$ python3 -q
>>> import numpy as np
>>> import numpy.linalg as la
>>> np.set_printoptions(suppress=True, linewidth=100)
>>> F = np.loadtxt("a.csv", delimiter=",")
>>> print(F)
[[0. 0. 0. 0. 0. 0. 0. 0. 0. 0.]
 [0. 9. 5. 2. 9. 8. 2. 4. 2. 2.]
 [0. 5. 5. 0. 5. 6. 0. 4. 2. 2.]
 [0. 2. 0. 1. 2. 1. 1. 0. 0. 0.]
 [0. 9. 5. 2. 9. 8. 2. 4. 2. 2.]
 [0. 8. 6. 1. 8. 9. 1. 6. 4. 2.]
 [0. 2. 0. 1. 2. 1. 1. 0. 0. 0.]
 [0. 4. 4. 0. 4. 6. 0. 5. 4. 1.]
 [0. 2. 2. 0. 2. 4. 0. 4. 4. 0.]
 [0. 2. 2. 0. 2. 2. 0. 1. 0. 1.]]
>>> rank = la.matrix_rank(F)
>>> print(rank)
3
>>> null = la.svd(F)[2][rank:].T
>>> print(null.shape)
(10, 7)
>>> print(la.matrix_rank(F.T @ F), la.matrix_rank(F @ F.T))
3 3
>>> left, sigma, Vh = la.svd(F)
>>> print(np.argmax(sigma[:-1] / (sigma[1:] + 1e-6)) + 1)
3
>>> print(sigma.round(2) + 0)
[34.28  6.82  2.9   0.    0.    0.    0.    0.    0.    0.  ]
>>> other = left[:, :3] @ np.diag(sigma[:3]) @ Vh[:3]
>>> print(round(float(la.norm(F - other, 2)), 2), round(float(sigma[3]), 2))
0.0 0.0
>>> print(round(float(la.norm(F - other) / la.norm(F)), 2))
0.0
>>> print(la.matrix_rank(F, rtol=0.05))
3
>>> print(la.matrix_rank(other))
3
>>> K = np.load("m.npy")
>>> print(K.round(2) + 0)
[[-0.32 -0.08  0.7   0.43 -0.22  0.26  0.06 -0.05 -0.04  0.2   0.22]
 [-0.69 -0.1  -0.33  0.1  -0.36 -0.23  0.04  0.21  0.38 -0.15  0.01]
 [ 0.11  0.26 -0.17  0.64  0.15 -0.09  0.54 -0.19  0.07 -0.02 -0.35]
 [-0.26  0.18 -0.44  0.03  0.05  0.31 -0.16 -0.17 -0.2   0.72  0.02]
 [-0.11  0.15  0.2  -0.43 -0.26 -0.51  0.46 -0.24 -0.23  0.29 -0.03]
 [-0.03  0.26  0.02 -0.21  0.39  0.17  0.38  0.08  0.5   0.07  0.55]
 [-0.42 -0.17  0.15 -0.13  0.53 -0.07 -0.17 -0.6   0.11 -0.16 -0.22]
 [-0.21 -0.23 -0.25  0.04  0.12  0.16  0.33 -0.03 -0.63 -0.37  0.39]
 [-0.11 -0.06  0.1   0.24  0.5  -0.56 -0.16  0.47 -0.19  0.25  0.12]
 [-0.32  0.44  0.2  -0.25  0.14  0.32  0.1   0.45 -0.2  -0.15 -0.46]
 [-0.05  0.72  0.    0.14 -0.12 -0.21 -0.38 -0.23 -0.13 -0.29  0.31]]
>>> q, evecs = la.qr(K[:, :3])[0], la.qr(K[:, 3:])[0]
>>> sigma = la.svd(q.T @ evecs, compute_uv=False)
>>> print(sigma.round(2) + 0)
[0. 0. 0.]
>>> print(np.round(np.degrees(np.arccos(sigma.clip(0, 1))), 2))
[90. 90. 90.]
>>> rng = np.random.default_rng(38)
>>> lab = rng.permutation(11)
>>> print(lab)
[ 5  0  7  1  2 10  6  8  3  4  9]
>>> other = K[lab][:, lab]
>>> print(np.allclose(other, K))
False
>>> print(other.round(2) + 0)
[[ 0.17 -0.03  0.08  0.26  0.02  0.55  0.38  0.5  -0.21  0.39  0.07]
 [ 0.26 -0.32 -0.05 -0.08  0.7   0.22  0.06 -0.04  0.43 -0.22  0.2 ]
 [ 0.16 -0.21 -0.03 -0.23 -0.25  0.39  0.33 -0.63  0.04  0.12 -0.37]
 [-0.23 -0.69  0.21 -0.1  -0.33  0.01  0.04  0.38  0.1  -0.36 -0.15]
 [-0.09  0.11 -0.19  0.26 -0.17 -0.35  0.54  0.07  0.64  0.15 -0.02]
 [-0.21 -0.05 -0.23  0.72  0.    0.31 -0.38 -0.13  0.14 -0.12 -0.29]
 [-0.07 -0.42 -0.6  -0.17  0.15 -0.22 -0.17  0.11 -0.13  0.53 -0.16]
 [-0.56 -0.11  0.47 -0.06  0.1   0.12 -0.16 -0.19  0.24  0.5   0.25]
 [ 0.31 -0.26 -0.17  0.18 -0.44  0.02 -0.16 -0.2   0.03  0.05  0.72]
 [-0.51 -0.11 -0.24  0.15  0.2  -0.03  0.46 -0.23 -0.43 -0.26  0.29]
 [ 0.32 -0.32  0.45  0.44  0.2  -0.46  0.1  -0.2  -0.25  0.14 -0.15]]
>>> print(np.round(np.diag(other), 2))
[ 0.17 -0.32 -0.03 -0.1  -0.17  0.31 -0.17 -0.19  0.03 -0.26 -0.15]
>>> other = la.inv(K)
>>> print((np.abs(other) > 1e-9).astype(int))
[[1 1 1 1 1 1 1 1 1 1 1]
 [1 1 1 1 1 1 1 1 1 1 1]
 [1 1 1 1 1 1 1 1 1 1 1]
 [1 1 1 1 1 1 1 1 1 1 1]
 [1 1 1 1 1 1 1 1 1 1 1]
 [1 1 1 1 1 1 1 1 1 1 1]
 [1 1 1 1 1 1 1 1 1 1 1]
 [1 1 1 1 1 1 1 1 1 1 1]
 [1 1 1 1 1 1 1 1 1 1 1]
 [1 1 1 1 1 1 1 1 1 1 1]
 [1 1 1 1 1 1 1 1 1 1 1]]
>>> print(np.round(K @ other, 2) + 0)
[[1. 0. 0. 0. 0. 0. 0. 0. 0. 0. 0.]
 [0. 1. 0. 0. 0. 0. 0. 0. 0. 0. 0.]
 [0. 0. 1. 0. 0. 0. 0. 0. 0. 0. 0.]
 [0. 0. 0. 1. 0. 0. 0. 0. 0. 0. 0.]
 [0. 0. 0. 0. 1. 0. 0. 0. 0. 0. 0.]
 [0. 0. 0. 0. 0. 1. 0. 0. 0. 0. 0.]
 [0. 0. 0. 0. 0. 0. 1. 0. 0. 0. 0.]
 [0. 0. 0. 0. 0. 0. 0. 1. 0. 0. 0.]
 [0. 0. 0. 0. 0. 0. 0. 0. 1. 0. 0.]
 [0. 0. 0. 0. 0. 0. 0. 0. 0. 1. 0.]
 [0. 0. 0. 0. 0. 0. 0. 0. 0. 0. 1.]]
>>> print(round(la.det(K) * la.det(other), 2))
1.0
>>> print(np.round(la.inv(other), 2) + 0)
[[-0.32 -0.08  0.7   0.43 -0.22  0.26  0.06 -0.05 -0.04  0.2   0.22]
 [-0.69 -0.1  -0.33  0.1  -0.36 -0.23  0.04  0.21  0.38 -0.15  0.01]
 [ 0.11  0.26 -0.17  0.64  0.15 -0.09  0.54 -0.19  0.07 -0.02 -0.35]
 [-0.26  0.18 -0.44  0.03  0.05  0.31 -0.16 -0.17 -0.2   0.72  0.02]
 [-0.11  0.15  0.2  -0.43 -0.26 -0.51  0.46 -0.24 -0.23  0.29 -0.03]
 [-0.03  0.26  0.02 -0.21  0.39  0.17  0.38  0.08  0.5   0.07  0.55]
 [-0.42 -0.17  0.15 -0.13  0.53 -0.07 -0.17 -0.6   0.11 -0.16 -0.22]
 [-0.21 -0.23 -0.25  0.04  0.12  0.16  0.33 -0.03 -0.63 -0.37  0.39]
 [-0.11 -0.06  0.1   0.24  0.5  -0.56 -0.16  0.47 -0.19  0.25  0.12]
 [-0.32  0.44  0.2  -0.25  0.14  0.32  0.1   0.45 -0.2  -0.15 -0.46]
 [-0.05  0.72  0.    0.14 -0.12 -0.21 -0.38 -0.23 -0.13 -0.29  0.31]]
>>> x = np.array([-1, 4, 2, -5, 3, 3, 5, 3, 0, -1, 0])
>>> target = K @ x
>>> print(target.round(2))
[-0.73 -1.69 -0.29 -1.02  2.24  5.91 -0.36  1.41 -0.97  7.1  -1.04]
>>> print(np.round(la.solve(K, -3 * target), 2) + 0)
[  3. -12.  -6.  15.  -9.  -9. -15.  -9.   0.   3.   0.]
>>> print(np.round(K @ K.T, 2) + 0)
[[1. 0. 0. 0. 0. 0. 0. 0. 0. 0. 0.]
 [0. 1. 0. 0. 0. 0. 0. 0. 0. 0. 0.]
 [0. 0. 1. 0. 0. 0. 0. 0. 0. 0. 0.]
 [0. 0. 0. 1. 0. 0. 0. 0. 0. 0. 0.]
 [0. 0. 0. 0. 1. 0. 0. 0. 0. 0. 0.]
 [0. 0. 0. 0. 0. 1. 0. 0. 0. 0. 0.]
 [0. 0. 0. 0. 0. 0. 1. 0. 0. 0. 0.]
 [0. 0. 0. 0. 0. 0. 0. 1. 0. 0. 0.]
 [0. 0. 0. 0. 0. 0. 0. 0. 1. 0. 0.]
 [0. 0. 0. 0. 0. 0. 0. 0. 0. 1. 0.]
 [0. 0. 0. 0. 0. 0. 0. 0. 0. 0. 1.]]
>>> print(round(K[:, 9] @ K[:, 6], 2))
-0.0
>>> print(np.round(la.norm(K, axis=0), 2))
[1. 1. 1. 1. 1. 1. 1. 1. 1. 1. 1.]
>>> print(np.round(la.pinv(K), 2) + 0)
[[-0.32 -0.69  0.11 -0.26 -0.11 -0.03 -0.42 -0.21 -0.11 -0.32 -0.05]
 [-0.08 -0.1   0.26  0.18  0.15  0.26 -0.17 -0.23 -0.06  0.44  0.72]
 [ 0.7  -0.33 -0.17 -0.44  0.2   0.02  0.15 -0.25  0.1   0.2   0.  ]
 [ 0.43  0.1   0.64  0.03 -0.43 -0.21 -0.13  0.04  0.24 -0.25  0.14]
 [-0.22 -0.36  0.15  0.05 -0.26  0.39  0.53  0.12  0.5   0.14 -0.12]
 [ 0.26 -0.23 -0.09  0.31 -0.51  0.17 -0.07  0.16 -0.56  0.32 -0.21]
 [ 0.06  0.04  0.54 -0.16  0.46  0.38 -0.17  0.33 -0.16  0.1  -0.38]
 [-0.05  0.21 -0.19 -0.17 -0.24  0.08 -0.6  -0.03  0.47  0.45 -0.23]
 [-0.04  0.38  0.07 -0.2  -0.23  0.5   0.11 -0.63 -0.19 -0.2  -0.13]
 [ 0.2  -0.15 -0.02  0.72  0.29  0.07 -0.16 -0.37  0.25 -0.15 -0.29]
 [ 0.22  0.01 -0.35  0.02 -0.03  0.55 -0.22  0.39  0.12 -0.46  0.31]]
>>> m1 = np.load("x.npy")
>>> print(m1)
[[ 9 -8 -2  8  3 -3]
 [-8  8  0 -6 -4  2]
 [-2  0  6 -3  4  3]
 [ 8 -6 -3  9  2 -3]
 [ 3 -4  4  2  5  1]
 [-3  2  3 -3  1  2]]
>>> ev, evecs = la.eigh(m1)
>>> x = np.array([0, 3, 0, 0, 0, 3])
>>> print((np.sign(evecs[:, -1].round(6)) == np.sign(evecs[0, -1].round(6))).astype(int))
[1 0 0 1 1 0]
>>> print(np.round(np.trace(la.pinv(m1) @ m1), 2))
3.0
>>> print(np.allclose(m1[:-1].T @ la.lstsq(m1[:-1].T, m1[-1])[0], m1[-1]))
True
>>> print(np.abs(np.diag(la.qr(m1)[1])) > 1e-9)
[ True  True  True False False False]
>>> print(la.cond(m1) > 100)
True
>>> lab = rng.permutation(6)
>>> print(lab)
[4 3 0 1 5 2]
>>> other = m1[lab][:, lab]
>>> print(np.diag(other))
[5 9 9 8 2 6]
>>> print(np.round(np.sort(np.abs(la.eigvals(other))), 2) + 0)
[ 0.    0.    0.    1.85 11.31 25.84]
>>> left, sigma, Vh = la.svd(m1)
>>> evecs = Vh[:(sigma > 1e-8).sum()]
>>> x = m1[0] + 2 * m1[2] + rng.integers(2) * np.eye(6)[4]
>>> print(x)
[ 5. -8. 10.  2. 11.  3.]
>>> print(np.round(evecs.T @ evecs, 2))
[[ 0.38 -0.41 -0.1   0.18  0.08 -0.15]
 [-0.41  0.63 -0.03  0.18 -0.13  0.14]
 [-0.1  -0.03  0.52 -0.1   0.41  0.25]
 [ 0.18  0.18 -0.1   0.89  0.16 -0.01]
 [ 0.08 -0.13  0.41  0.16  0.43  0.17]
 [-0.15  0.14  0.25 -0.01  0.17  0.16]]
>>> print(np.allclose(evecs.T @ evecs @ x, x))
True
>>> print(la.matrix_rank(np.vstack([m1, x])))
3
>>> arr = np.loadtxt("layer9.csv", delimiter=",")
>>> print(arr)
[[ 0. -2.  2.  4. -1.  1.  2.  1.  2.  3. -1. -2. -2.]
 [ 4.  2.  6.  8.  3.  5.  6.  5.  6.  7.  3.  2.  2.]
 [ 4.  2.  6.  8.  3.  5.  6.  5.  6.  7.  3.  2.  2.]
 [ 4.  2.  6.  8.  3.  5.  6.  5.  6.  7.  3.  2.  2.]
 [ 2.  0.  4.  6.  1.  3.  4.  3.  4.  5.  1.  0.  0.]
 [ 6.  4.  8. 10.  5.  7.  8.  7.  8.  9.  5.  4.  4.]]
>>> rank = la.matrix_rank(arr)
>>> print(rank)
2
>>> null = la.svd(arr)[2][rank:].T
>>> print(np.allclose(arr @ null, 0))
True
>>> print([int(la.matrix_rank(arr[:, :j + 1])) for j in range(13)])
[1, 2, 2, 2, 2, 2, 2, 2, 2, 2, 2, 2, 2]
>>> print(null.shape)
(13, 11)
>>> print([int(la.matrix_rank(np.delete(arr, i, axis=0))) for i in range(6)])
[2, 2, 2, 2, 2, 2]
>>> M = np.loadtxt("dump.csv", delimiter=",")
>>> print(M)
[[-1.  3. -1.  1.  0.]
 [-1. -3.  1.  2.  0.]
 [ 1. -2. -2.  3.  0.]
 [ 3.  2.  0. -3.  0.]
 [ 0.  0.  0.  0. -2.]]
>>> print(np.round(la.norm(K, 1), 2), round(float(la.norm(K, np.inf)), 2))
2.88 3.02
>>> print(round(la.norm(K) ** 2 / la.norm(K, 2) ** 2, 2))
11.0
>>> print(round(la.norm(K, 2), 2))
1.0
>>> print(np.round(la.norm(K, axis=1), 2))
[1. 1. 1. 1. 1. 1. 1. 1. 1. 1. 1.]
>>> print(round(la.norm(K[9] - K[0]), 2))
1.41
>>> print(round(float(la.norm(K[9], 1)), 2), np.round(la.norm(K[9], np.inf), 2))
3.02 0.46
>>> print(np.round(la.norm(K, axis=0), 2))
[1. 1. 1. 1. 1. 1. 1. 1. 1. 1. 1.]
